% ipython --no-banner

In [1]: import numpy as np

In [2]: import numpy.linalg as la

In [3]: np.set_printoptions(suppress=True, linewidth=200)

In [4]: def rnd(a):
   ...:     return np.round(a, 2) + 0
   ...: 

In [5]: A = np.array([[0.02, -0.14, -0.14, -0.98],
   ...:     [-0.14, 0.98, -0.02, -0.14],
   ...:     [-0.14, -0.02, 0.98, -0.14],
   ...:     [-0.98, -0.14, -0.14, 0.02]])

In [6]: A
Out[6]: 
array([[ 0.02, -0.14, -0.14, -0.98],
       [-0.14,  0.98, -0.02, -0.14],
       [-0.14, -0.02,  0.98, -0.14],
       [-0.98, -0.14, -0.14,  0.02]])

In [7]: w, vecs = la.eigh(A)

In [8]: x0 = np.array([-3, -2, 3, 2])

In [9]: x0 @ A @ x0
Out[9]: np.float64(25.28)

In [10]: rnd(vecs * np.abs(w) @ vecs.T)
Out[10]: 
array([[1., 0., 0., 0.],
       [0., 1., 0., 0.],
       [0., 0., 1., 0.],
       [0., 0., 0., 1.]])

In [11]: rnd(np.abs(A).sum(axis=1).max()), rnd(np.abs(w).max())
Out[11]: (np.float64(1.28), np.float64(1.0))

In [12]: out = A / la.norm(A, axis=1, keepdims=True)

In [13]: G = out @ out.T

In [14]: (np.abs(G) > 0.9).astype(int)
Out[14]: 
array([[1, 0, 0, 0],
       [0, 1, 0, 0],
       [0, 0, 1, 0],
       [0, 0, 0, 1]])

In [15]: rnd(G[3])
Out[15]: array([0., 0., 0., 1.])

In [16]: np.argwhere(np.triu(np.abs(G) > 0.95, 1))
Out[16]: array([], shape=(0, 2), dtype=int64)

In [17]: (G - 2 * np.eye(4)).round(6).argmax(axis=1)
Out[17]: array([1, 0, 0, 0])

In [18]: w, vecs = la.eigh(A)

In [19]: rnd(vecs.T @ vecs)
Out[19]: 
array([[1., 0., 0., 0.],
       [0., 1., 0., 0.],
       [0., 0., 1., 0.],
       [0., 0., 0., 1.]])

In [20]: np.unique(w.round(6) + 0, return_counts=True)[1]
Out[20]: array([1, 3])

In [21]: rnd(la.eigvalsh(A + -1 * np.eye(4)))
Out[21]: array([-2.,  0.,  0.,  0.])

In [22]: rnd(vecs.T @ A @ vecs)
Out[22]: 
array([[-1.,  0.,  0.,  0.],
       [ 0.,  1.,  0.,  0.],
       [ 0.,  0.,  1.,  0.],
       [ 0.,  0.,  0.,  1.]])

In [23]: rnd(la.svd(A, compute_uv=False))
Out[23]: array([1., 1., 1., 1.])

In [24]: rnd(vecs @ np.diag(w) @ vecs.T)
Out[24]: 
array([[ 0.02, -0.14, -0.14, -0.98],
       [-0.14,  0.98, -0.02, -0.14],
       [-0.14, -0.02,  0.98, -0.14],
       [-0.98, -0.14, -0.14,  0.02]])
